% python3 -q
>>> import numpy as np
>>> from numpy import linalg as LA
>>> np.set_printoptions(precision=3, suppress=True, linewidth=100)
>>> feats = np.load("out4.npy")
>>> feats
array([[0, 3, 0, 3, 0, 3],
       [1, 1, 1, 1, 1, 1],
       [1, 2, 1, 2, 1, 2],
       [0, 3, 0, 3, 0, 3],
       [1, 1, 1, 1, 1, 1],
       [1, 2, 1, 2, 1, 2]])
>>> rank = LA.matrix_rank(feats)
>>> rank
np.int64(2)
>>> N = LA.svd(feats)[2][rank:].T
>>> np.allclose(feats @ N, 0)
True
>>> [int(LA.matrix_rank(np.delete(feats, i, axis=0))) for i in range(6)]
[2, 2, 2, 2, 2, 2]
>>> LA.matrix_rank(feats.T @ feats), LA.matrix_rank(feats @ feats.T)
(np.int64(2), np.int64(2))
>>> U, s, Vt = LA.svd(feats)
>>> V = Vt[:(s > 1e-8).sum()]
>>> rng = np.random.default_rng(61)
>>> x = feats[4] + 5 * feats[1] + rng.integers(2) * np.eye(6)[1]
>>> x
array([6., 6., 6., 6., 6., 6.])
>>> np.round(V.T @ V, 3) + 0
array([[0.333, 0.   , 0.333, 0.   , 0.333, 0.   ],
       [0.   , 0.333, 0.   , 0.333, 0.   , 0.333],
       [0.333, 0.   , 0.333, 0.   , 0.333, 0.   ],
       [0.   , 0.333, 0.   , 0.333, 0.   , 0.333],
       [0.333, 0.   , 0.333, 0.   , 0.333, 0.   ],
       [0.   , 0.333, 0.   , 0.333, 0.   , 0.333]])
>>> np.round(LA.norm(x - V.T @ V @ x), 3)
np.float64(0.0)
>>> np.allclose(V.T @ V @ x, x)
True
>>> np.diag(V.T @ V)
array([0.333, 0.333, 0.333, 0.333, 0.333, 0.333])
>>> A = np.load("sample11.npy")
>>> A
array([[ 1, -1],
       [ 1,  0],
       [ 1,  1]])
>>> B = np.c_[A[:, :1] @ np.array([[1]]), np.array([1, 0, -4])]
>>> B
array([[ 1,  1],
       [ 1,  0],
       [ 1, -4]])
>>> LA.matrix_rank(np.c_[A, B])
np.int64(3)
>>> LA.norm(LA.qr(A)[0].T @ B, axis=0) ** 2 / ((B ** 2).sum(axis=0) + 1e-12)
array([1.   , 0.912])
>>> LA.norm(B - A @ LA.lstsq(A, B)[0], axis=0)
array([0.   , 1.225])
>>> LA.matrix_rank(B)
np.int64(2)
>>> A @ A.T
array([[2, 1, 0],
       [1, 1, 1],
       [0, 1, 2]])
>>> LA.svd(A, compute_uv=False)
array([1.732, 1.414])
>>> A.T @ A
array([[3, 0],
       [0, 2]])
>>> np.round(LA.pinv(A), 3) + 0
array([[ 0.333,  0.333,  0.333],
       [-0.5  ,  0.   ,  0.5  ]])
>>> A[:, 0] @ A[:, 1]
np.int64(0)
>>> A.sum(axis=1)
array([0, 1, 2])
>>> A.mean(axis=0)
array([1., 0.])
>>> A[3]
Traceback (most recent call last):
  File "<python-input-35>", line 1, in <module>
    A[3]
    ~^^^
IndexError: index 3 is out of bounds for axis 0 with size 3
>>> LA.rank(A)
Traceback (most recent call last):
  File "<python-input-36>", line 1, in <module>
    LA.rank(A)
    ^^^^^^^
AttributeError: module 'numpy.linalg' has no attribute 'rank'
>>> A.shape
(3, 2)
>>> A.sum(axis=0)
array([3, 0])
>>> lab = rng.permutation(2)
>>> B = A[:, lab] * rng.choice([-1, 1], 2)
>>> B
array([[ 1, -1],
       [ 1,  0],
       [ 1,  1]])
>>> U, _, Vt = LA.svd(A.T @ B)
>>> lab
array([0, 1])
>>> np.round(LA.lstsq(A, B)[0], 3) + 0
array([[1., 0.],
       [0., 1.]])
>>> mat = np.load("a.npy")
>>> mat
array([[ -0.599,  -0.757,   0.055],
       [ -4.453,  -6.459,   0.024],
       [ -8.529, -11.958,   0.013],
       [ -0.858,  -1.047,  -0.047],
       [  2.591,   3.563,  -0.13 ],
       [  4.242,   5.978,   0.044],
       [ -4.221,  -5.933,   0.068],
       [  6.56 ,   9.171,   0.029],
       [ -0.125,  -0.109,   0.037],
       [  6.976,   9.767,   0.   ],
       [  0.241,   0.308,  -0.057],
       [  9.74 ,  13.911,   0.043],
       [ -6.041,  -8.587,   0.019],
       [ -3.105,  -4.46 ,  -0.077],
       [ -4.331,  -5.944,   0.017],
       [  3.013,   4.144,  -0.052]])
>>> B = np.c_[mat[:, :2] @ np.array([[6, 2], [3, 6]]), np.array([6, 4, 8, 0, 5, 3, 1, 1, 9, 9, 1, 8, 5, 5, 3, 8])]
>>> print(B)
[[ -5.865  -5.74    6.   ]
 [-46.095 -47.66    4.   ]
 [-87.048 -88.806   8.   ]
 [ -8.289  -7.998   0.   ]
 [ 26.235  26.56    5.   ]
 [ 43.386  44.352   3.   ]
 [-43.125 -44.04    1.   ]
 [ 66.873  68.146   1.   ]
 [ -1.077  -0.904   9.   ]
 [ 71.157  72.554   9.   ]
 [  2.37    2.33    1.   ]
 [100.173 102.946   8.   ]
 [-62.007 -63.604   5.   ]
 [-32.01  -32.97    5.   ]
 [-43.818 -44.326   3.   ]
 [ 30.51   30.89    8.   ]]
>>> LA.norm(LA.qr(mat)[0].T @ B, axis=0) ** 2 / ((B ** 2).sum(axis=0) + 1e-12)
array([1.  , 1.  , 0.01])
>>> print(LA.matrix_rank(B))
3
>>> X = np.array([[0, 0, 1], [0, 0, 1], [1, 1, 0]])
>>> np.argwhere(np.triu(X))
array([[0, 2],
       [1, 2]])
>>> np.trace(X @ X @ X) // 6
np.int64(0)
>>> L = np.diag(X.sum(axis=1)) - X
>>> print(LA.matrix_rank(L))
2
>>> L
array([[ 1,  0, -1],
       [ 0,  1, -1],
       [-1, -1,  2]])
>>> print(round(LA.det(L[1:, 1:])))
1
>>> np.round(LA.eigvalsh(L), 3) + 0
array([0., 1., 3.])
>>> U, s, Vt = LA.svd(feats)
>>> print(np.argmax(s[:-1] / (s[1:] + 1e-6)) + 1)
2
>>> B = U[:, :2] @ np.diag(s[:2]) @ Vt[:2]
>>> np.round(np.abs(feats - B).max(), 3)
np.float64(0.0)
>>> LA.matrix_rank(B)
np.int64(2)
>>> round(LA.norm(feats - B, 2), 3), round(s[2], 3)
(np.float64(0.0), np.float64(0.0))
>>> data = np.loadtxt("w.csv", delimiter=",")
>>> data
array([[ -1.966,   2.097,  -1.005],
       [  2.051,  -2.059,   0.996],
       [-10.094,  10.029,  -5.06 ]])
>>> w, V = LA.eig(data)
>>> np.sort(LA.eigvals(data @ data))
array([ 0.005,  0.006, 82.566])
>>> round(float(np.prod(w)), 3)
0.051
>>> np.sort(LA.eigvals(data.T))
array([-9.087, -0.074,  0.076])
>>> x = np.array([0, 3, 3])
>>> h = np.maximum(data @ x, 0)
>>> print(np.maximum(data @ (3 * x), 0))
[ 9.828  0.    44.721]
>>> h
array([ 3.276,  0.   , 14.907])
>>> np.flatnonzero(h > 1e-9)
array([0, 2])
>>> K = np.array([[0.0, 0.0, -9.0], [0.0, 0.0, -1.0], [-9.0, -1.0, 0.0]])
>>> K
array([[ 0.,  0., -9.],
       [ 0.,  0., -1.],
       [-9., -1.,  0.]])
>>> T = np.stack([feats, 2 * feats, feats[::-1]])
>>> np.einsum("bij,cij->bc", T, T)
array([[ 96, 192,  84],
       [192, 384, 168],
       [ 84, 168,  96]])
>>> (T @ feats.T).shape
(3, 6, 6)
>>> print(LA.det(T))
[0. 0. 0.]
>>> LA.matrix_rank(T.reshape(3, -1))
np.int64(2)
>>> w, V = LA.eigh(K)
>>> LA.svd(K, compute_uv=False)
array([9.055, 9.055, 0.   ])
>>> np.round(V.T @ V, 3) + 0
array([[1., 0., 0.],
       [0., 1., 0.],
       [0., 0., 1.]])
>>> print(np.abs(V[:, -1]))
[0.703 0.078 0.707]
>>> np.unique(w.round(6) + 0, return_counts=True)[1]
array([1, 1, 1])
>>> print(np.round(V @ np.diag(w) @ V.T, 3) + 0)
[[ 0.  0. -9.]
 [ 0.  0. -1.]
 [-9. -1.  0.]]
